% python3 -q
>>> import numpy as np
>>> np.set_printoptions(precision=2, suppress=True, linewidth=120, legacy="1.25")
>>> A = np.array([[1.0, 3.0, 3.0, 8.0],
...     [2.0, 0.0, 1.0, 6.0],
...     [1.0, 2.0, 1.0, 3.0],
...     [0.0, 0.0, 0.0, 9.0]])
>>> M2 = np.linalg.inv(A)
>>> np.linalg.inv(M2)
array([[1., 3., 3., 8.],
       [2., 0., 1., 6.],
       [1., 2., 1., 3.],
       [0., 0., 0., 9.]])
>>> np.allclose(M2, A.T)
False
>>> np.linalg.det(A) * M2
array([[-18.,  27.,  27., -11.],
       [ -9., -18.,  45.,   5.],
       [ 36.,   9., -54., -20.],
       [  0.,   0.,   0.,   7.]])
>>> round(float(np.linalg.cond(A)), 2)
19.51
>>> np.round(A @ M2, 2) + 0
array([[1., 0., 0., 0.],
       [0., 1., 0., 0.],
       [0., 0., 1., 0.],
       [0., 0., 0., 1.]])
>>> M2
array([[-0.29,  0.43,  0.43, -0.17],
       [-0.14, -0.29,  0.71,  0.08],
       [ 0.57,  0.14, -0.86, -0.32],
       [ 0.  ,  0.  ,  0.  ,  0.11]])
>>> round(float(np.linalg.det(A) * np.linalg.det(M2)), 2)
1.0
>>> w, V = np.linalg.eig(M2)
>>> np.round(M2 @ V[:, 0] - w[0] * V[:, 0], 2) + 0
array([0., 0., 0., 0.])
>>> np.round(np.prod(w), 2)
0.02
>>> w
array([ 0.22, -1.  , -0.65,  0.11])
>>> np.sort(np.linalg.eigvals(np.linalg.inv(M2)))
array([-1.54, -1.  ,  4.54,  9.  ])
>>> feats = np.loadtxt("data.csv", delimiter=",")
>>> feats
array([[-2., -4.,  2.,  2.,  7.,  3.,  5.,  7.,  0.],
       [-2.,  2.,  3., -9.,  4.,  9., -5., -8.,  0.],
       [ 2., -9., -2.,  6., -9.,  8.,  2.,  2.,  0.],
       [ 9., -9.,  3., -7., -6., -4., -6., -9.,  0.],
       [ 9.,  4., -6.,  0., -7., -5.,  1., -4.,  0.],
       [-3., -3.,  6.,  5.,  0.,  4.,  5., -6.,  0.],
       [ 4., -4., -3., -6.,  7.,  5., -7., -9.,  0.],
       [-4.,  8., -9.,  1.,  9., -8., -6., -6.,  0.],
       [ 0.,  0.,  0.,  0.,  0.,  0.,  0.,  0.,  0.]])
>>> np.round(np.linalg.det(feats), 2)
0.0
>>> (feats != 0).astype(int)
array([[1, 1, 1, 1, 1, 1, 1, 1, 0],
       [1, 1, 1, 1, 1, 1, 1, 1, 0],
       [1, 1, 1, 1, 1, 1, 1, 1, 0],
       [1, 1, 1, 1, 1, 1, 1, 1, 0],
       [1, 1, 1, 0, 1, 1, 1, 1, 0],
       [1, 1, 1, 1, 0, 1, 1, 1, 0],
       [1, 1, 1, 1, 1, 1, 1, 1, 0],
       [1, 1, 1, 1, 1, 1, 1, 1, 0],
       [0, 0, 0, 0, 0, 0, 0, 0, 0]])
>>> (np.linalg.matrix_power((feats != 0) + (feats.T != 0) + np.eye(9), 9) > 0).astype(int)
array([[1, 1, 1, 1, 1, 1, 1, 1, 0],
       [1, 1, 1, 1, 1, 1, 1, 1, 0],
       [1, 1, 1, 1, 1, 1, 1, 1, 0],
       [1, 1, 1, 1, 1, 1, 1, 1, 0],
       [1, 1, 1, 1, 1, 1, 1, 1, 0],
       [1, 1, 1, 1, 1, 1, 1, 1, 0],
       [1, 1, 1, 1, 1, 1, 1, 1, 0],
       [1, 1, 1, 1, 1, 1, 1, 1, 0],
       [0, 0, 0, 0, 0, 0, 0, 0, 1]])
